% python3 -q
>>> import numpy as np
>>> from numpy import linalg as LA
>>> np.set_printoptions(suppress=True, linewidth=160)
>>> feats = np.array([[1.0, 0.5, 0.25], [0.5, 1.0, 0.5], [0.25, 0.5, 1.0]])
>>> print(feats)
[[1.   0.5  0.25]
 [0.5  1.   0.5 ]
 [0.25 0.5  1.  ]]
>>> print(np.einsum("ij,ji->", feats, feats))
4.125
>>> print(round(float(LA.det(2 * feats)), 3), round(float(LA.det(feats)), 3))
4.5 0.562
>>> gram = feats.T @ feats
>>> print(gram.round(3))
[[1.312 1.125 0.75 ]
 [1.125 1.5   1.125]
 [0.75  1.125 1.312]]
>>> print(np.trace(gram), (feats ** 2).sum())
4.125 4.125
>>> print((feats @ feats.T).shape)
(3, 3)
>>> print(np.allclose(gram, gram.T))
True
>>> print(np.round(np.diag(gram), 3))
[1.312 1.5   1.312]
>>> proj = np.triu(np.array([[1, -2, -2], [-1, 0, -1], [2, -1, 1]]), 1) + np.eye(3)
>>> A2 = proj @ feats @ LA.inv(proj)
>>> print(A2)
[[-0.5  -3.5  -7.25]
 [ 0.25  1.    1.  ]
 [ 0.25  1.    2.5 ]]
>>> print(np.trace(A2), np.trace(feats))
3.0 3.0
>>> print(round(LA.det(A2), 3))
0.562
>>> print(LA.matrix_rank(A2))
3
>>> print(LA.matrix_rank(A2))
3
>>> print(np.diff(A2, axis=0))
[[0.75 4.5  8.25]
 [0.   0.   1.5 ]]
>>> print(np.count_nonzero(A2))
9
>>> print(A2.mean(axis=0))
[ 0.   -0.5  -1.25]
>>> print(np.unravel_index(np.abs(A2).argmax(), A2.shape))
(np.int64(0), np.int64(2))
>>> W2 = np.array([[6, -3, -4], [-6, -7, -9], [7, 9, 5]])
>>> rng = np.random.default_rng(655)
>>> A = (rng.random((13, 3)) < 0.25) @ W2
>>> print(A)
[[-6 -7 -9]
 [ 7  9  5]
 [ 7 -1 -8]
 [ 0  0  0]
 [-6 -7 -9]
 [ 0  0  0]
 [ 0  0  0]
 [ 0  0  0]
 [ 7  9  5]
 [ 0  0  0]
 [ 0  0  0]
 [13  6  1]
 [ 0  0  0]]
>>> dist = LA.norm(A[:, None] - A[None], axis=-1)
>>> print(np.flatnonzero(dist[12] < dist.mean() / 2))
[ 3  5  6  7  9 10 12]
>>> print(dist[12].round(6).argsort(kind="stable")[:4])
[3 5 6 7]
>>> print(np.round(LA.norm(A - A.mean(axis=0), axis=1), 3))
[13.413 11.621  8.826  2.162 13.413  2.162  2.162  2.162 11.621  2.162  2.162 12.676  2.162]
>>> T = np.stack([A, -3 * A, A[::-1]])
>>> print(T.sum(axis=0))
[[ 12  14  18]
 [ -1 -12  -9]
 [-14   2  16]
 [  0   0   0]
 [ 19  23  23]
 [  0   0   0]
 [  0   0   0]
 [  0   0   0]
 [-20 -25 -19]
 [  0   0   0]
 [  7  -1  -8]
 [-19  -3   3]
 [ -6  -7  -9]]
>>> print(LA.matrix_rank(T.reshape(3, -1)))
2
>>> print((T @ A.T).shape)
(3, 13, 13)
>>> print(np.round(LA.norm(T, axis=(1, 2)), 3))
[31.016 93.048 31.016]
>>> data = -2 * np.eye(3) + np.ones((3, 3))
>>> print(data)
[[-1.  1.  1.]
 [ 1. -1.  1.]
 [ 1.  1. -1.]]
>>> Q = data.astype(float).copy()
>>> for j in range(3):
...     Q[:, j] -= Q[:, :j] @ (Q[:, :j].T @ Q[:, j])
...     Q[:, j] /= LA.norm(Q[:, j])
... 
>>> print(np.round(Q.T @ data, 3) + 0)
[[ 1.732 -0.577 -0.577]
 [ 0.     1.633 -0.816]
 [ 0.     0.     1.414]]
>>> print(np.round(Q.T @ Q, 3) + 0)
[[1. 0. 0.]
 [0. 1. 0.]
 [0. 0. 1.]]
>>> w, vecs = LA.eig(data)
>>> print(round(float(np.prod(w)), 3))
4.0
>>> print(np.round(data @ vecs[:, 0] - w[0] * vecs[:, 0], 3) + 0)
[0. 0. 0.]
>>> print([round(float(LA.det(data[:i, :i])), 2) + 0 for i in range(1, 4)])
[-1.0, 0.0, 4.0]
>>> print(round(float(LA.eigvalsh(data).min()), 3))
-2.0
>>> arr = np.load("w.npy")
>>> print(arr)
[[2 1 1 8]
 [1 0 2 4]
 [0 0 2 0]]
>>> ang = np.radians(30)
>>> Rm = np.eye(4)
>>> Rm[0, 0] = Rm[2, 2] = np.cos(ang)
>>> Rm[0, 2], Rm[2, 0] = -np.sin(ang), np.sin(ang)
>>> print(Rm.round(3))
[[ 0.866  0.    -0.5    0.   ]
 [ 0.     1.     0.     0.   ]
 [ 0.5    0.     0.866  0.   ]
 [ 0.     0.     0.     1.   ]]
>>> A2 = arr @ Rm.T
>>> print(np.round(np.abs(A2 - arr).max(axis=0), 3))
[1.134 0.    0.866 0.   ]
>>> print(round(LA.det(Rm), 3), np.round(np.trace(Rm), 3))
1.0 3.732
>>> print(A2.round(3))
[[ 1.232  1.     1.866  8.   ]
 [-0.134  0.     2.232  4.   ]
 [-1.     0.     1.732  0.   ]]
